% ipython --no-banner

In [1]: import numpy as np

In [2]: import numpy.linalg as la

In [3]: np.set_printoptions(suppress=True, linewidth=200)

In [4]: M = np.tanh(np.array([[0.5, 0.2],
   ...:     [-0.1, 1.5],
   ...:     [0.7, 1.2],
   ...:     [-0.3, 0.2],
   ...:     [1.0, 1.2],
   ...:     [0.4, -1.1],
   ...:     [-0.3, -0.5],
   ...:     [-0.7, -0.6],
   ...:     [-0.6, 0.3],
   ...:     [-0.6, 0.1],
   ...:     [-0.2, 0.3],
   ...:     [1.1, -1.4],
   ...:     [0.5, -0.1],
   ...:     [0.5, 1.1],
   ...:     [-1.3, -0.6],
   ...:     [0.6, 2.2],
   ...:     [0.7, 0.3],
   ...:     [-0.4, 0.0],
   ...:     [0.2, -1.0],
   ...:     [2.2, 0.9],
   ...:     [1.1, -0.4],
   ...:     [0.1, 1.0],
   ...:     [-0.5, 2.3]]) @ np.array([[0.0, -0.8, -1.5], [0.9, -0.1, -0.4]]))

In [5]: M.round(2)
Out[5]: 
array([[ 0.18, -0.4 , -0.68],
       [ 0.87, -0.07, -0.42],
       [ 0.79, -0.59, -0.91],
       [ 0.18,  0.22,  0.35],
       [ 0.79, -0.73, -0.96],
       [-0.76, -0.21, -0.16],
       [-0.42,  0.28,  0.57],
       [-0.49,  0.55,  0.86],
       [ 0.26,  0.42,  0.65],
       [ 0.09,  0.44,  0.7 ],
       [ 0.26,  0.13,  0.18],
       [-0.85, -0.63, -0.8 ],
       [-0.09, -0.37, -0.61],
       [ 0.76, -0.47, -0.83],
       [-0.49,  0.8 ,  0.98],
       [ 0.96, -0.6 , -0.94],
       [ 0.26, -0.53, -0.82],
       [ 0.  ,  0.31,  0.54],
       [-0.72, -0.06,  0.1 ],
       [ 0.67, -0.95, -1.  ],
       [-0.35, -0.69, -0.9 ],
       [ 0.72, -0.18, -0.5 ],
       [ 0.97,  0.17, -0.17]])

In [6]: C2 = M.T @ M

In [7]: np.round(la.eigvalsh(C2)[::-1], 2)
Out[7]: array([18.95,  5.84,  0.16])

In [8]: np.allclose(C2, C2.T)
Out[8]: True

In [9]: C2.round(2)
Out[9]: 
array([[ 8.3 , -2.41, -4.63],
       [-2.41,  5.48,  7.58],
       [-4.63,  7.58, 11.17]])

In [10]: la.matrix_rank(C2)
Out[10]: np.int64(3)

In [11]: np.round(la.svd(M, compute_uv=False) ** 2, 2)
Out[11]: array([18.95,  5.84,  0.16])

In [12]: u, v = C2[0], C2[1]

In [13]: round(u @ u, 2)
Out[13]: np.float64(96.21)

In [14]: pr = (u @ v) / (u @ u) * u

In [15]: np.round(np.outer(u, v), 2)
Out[15]: 
array([[-20.04,  45.48,  62.97],
       [  5.82, -13.21, -18.3 ],
       [ 11.17, -25.35, -35.1 ]])

In [16]: round(float(la.norm(u + v) ** 2 + la.norm(u - v) ** 2), 2)
Out[16]: 379.03

In [17]: round(float((v - pr) @ u), 2)
Out[17]: -0.0

In [18]: np.round(v - pr, 2)
Out[18]: array([3.49, 3.76, 4.29])

In [19]: J = np.load("data.npy")

In [20]: J
Out[20]: 
array([[ 0.,  0.,  1.,  3.,  3.],
       [ 0.,  0., -1.,  1., -2.],
       [ 1., -1.,  0.,  0.,  0.],
       [ 3.,  1.,  0.,  0.,  0.],
       [ 3., -2.,  0.,  0.,  0.]])

In [21]: np.unique(J.round(6), axis=0).shape
Out[21]: (5, 5)

In [22]: np.abs(np.diag(la.qr(J)[1])) > 1e-9
Out[22]: array([ True,  True,  True,  True, False])

In [23]: la.lstsq(J[:-1].T, J[-1])[2]
Out[23]: np.int32(4)

In [24]: round(np.trace(la.pinv(J) @ J), 2)
Out[24]: np.float64(4.0)

In [25]: np.round(J @ la.pinv(J) @ J, 2) + 0
Out[25]: 
array([[ 0.,  0.,  1.,  3.,  3.],
       [ 0.,  0., -1.,  1., -2.],
       [ 1., -1.,  0.,  0.,  0.],
       [ 3.,  1.,  0.,  0.,  0.],
       [ 3., -2.,  0.,  0.,  0.]])

In [26]: left, sigma, vt = la.svd(J)

In [27]: vecs = vt[:(sigma > 1e-8).sum()]

In [28]: rng = np.random.default_rng(24074)

In [29]: vec = J[1] + 3 * J[3] + rng.integers(2) * np.eye(5)[2]

In [30]: vec
Out[30]: array([ 9.,  3.,  0.,  1., -2.])

In [31]: np.round(la.norm(vec - vecs.T @ vecs @ vec), 2)
Out[31]: np.float64(0.91)

In [32]: np.round(vecs.T @ vecs, 2) + 0
Out[32]: 
array([[ 1.  ,  0.  ,  0.  ,  0.  ,  0.  ],
       [ 0.  ,  1.  ,  0.  ,  0.  ,  0.  ],
       [ 0.  ,  0.  ,  0.17, -0.09,  0.37],
       [ 0.  ,  0.  , -0.09,  0.99,  0.04],
       [ 0.  ,  0.  ,  0.37,  0.04,  0.84]])

In [33]: P = np.triu(np.array([[2, 0, 1, 2, -1],
    ...:     [2, 0, 1, -1, -2],
    ...:     [2, 2, 2, 0, 1],
    ...:     [-1, 0, -1, 2, -1],
    ...:     [0, 1, 1, 1, 1]]), 1) + np.eye(5)

In [34]: other = P @ J @ la.inv(P)

In [35]: la.matrix_rank(other)
Out[35]: np.int64(4)

In [36]: np.round(np.poly(other), 2) + 0
Out[36]: array([  1.,   0., -25.,   0.,  98.,   0.])

In [37]: round(la.det(other), 2)
Out[37]: np.float64(-0.0)

In [38]: E = np.load("dump.npy")

In [39]: E
Out[39]: 
array([[ 0., -3., -3.,  0., -1.],
       [-3.,  0.,  0.,  0.,  0.],
       [-3.,  0.,  0.,  0.,  0.],
       [ 0.,  0.,  0.,  0.,  0.],
       [-1.,  0.,  0.,  0.,  0.]])

In [40]: C2 = E.T @ E

In [41]: np.allclose(C2, C2.T)
Out[41]: True

In [42]: la.matrix_rank(C2)
Out[42]: np.int64(2)

In [43]: np.round(la.eigvalsh(C2)[::-1], 2) + 0
Out[43]: array([19., 19.,  0.,  0.,  0.])

In [44]: np.round(la.svd(E, compute_uv=False) ** 2, 2) + 0
Out[44]: array([19., 19.,  0.,  0.,  0.])

In [45]: np.diag(C2)
Out[45]: array([19.,  9.,  9.,  0.,  1.])

In [46]: W1 = np.array([[1, 1, 3, 4, 3, 0],
    ...:     [1, 1, 4, 5, 3, 5],
    ...:     [4, 1, 2, 0, 0, 4],
    ...:     [0, 2, 4, 4, 2, 5],
    ...:     [1, 1, 1, 0, 2, 0]])

In [47]: beta = np.array([-1, 0, 0, 2, 2, -1])

In [48]: act = np.maximum(E @ W1 + beta, 0)

In [49]: (act > 0).mean(axis=0)
Out[49]: array([0. , 0. , 0. , 0.2, 0.2, 0. ])

In [50]: (act > 0).astype(int)
Out[50]: 
array([[0, 0, 0, 0, 0, 0],
       [0, 0, 0, 0, 0, 0],
       [0, 0, 0, 0, 0, 0],
       [0, 0, 0, 1, 1, 0],
       [0, 0, 0, 0, 0, 0]])

In [51]: act
Out[51]: 
array([[0., 0., 0., 0., 0., 0.],
       [0., 0., 0., 0., 0., 0.],
       [0., 0., 0., 0., 0., 0.],
       [0., 0., 0., 2., 2., 0.],
       [0., 0., 0., 0., 0., 0.]])

In [52]: Z = np.array([[-4, -5], [5, 5], [1, -1], [2, -2], [-3, 1], [0, 4]])

In [53]: (act @ Z).round(6).argmax(axis=1)
Out[53]: array([0, 0, 0, 0, 0])

In [54]: act @ Z
Out[54]: 
array([[ 0.,  0.],
       [ 0.,  0.],
       [ 0.,  0.],
       [-2., -2.],
       [ 0.,  0.]])

In [55]: left, sigma, vt = la.svd(E)

In [56]: vecs = vt[:(sigma > 1e-8).sum()]

In [57]: vec = E[1] + -2 * E[0] + rng.integers(2) * np.eye(5)[0]

In [58]: vec
Out[58]: array([-3.,  6.,  6.,  0.,  2.])

In [59]: np.round(vecs.T @ vecs, 2)
Out[59]: 
array([[1.  , 0.  , 0.  , 0.  , 0.  ],
       [0.  , 0.47, 0.47, 0.  , 0.16],
       [0.  , 0.47, 0.47, 0.  , 0.16],
       [0.  , 0.  , 0.  , 0.  , 0.  ],
       [0.  , 0.16, 0.16, 0.  , 0.05]])

In [60]: np.round(np.diag(vecs.T @ vecs), 2)
Out[60]: array([1.  , 0.47, 0.47, 0.  , 0.05])

In [61]: np.allclose(vecs.T @ vecs @ vec, vec)
Out[61]: True
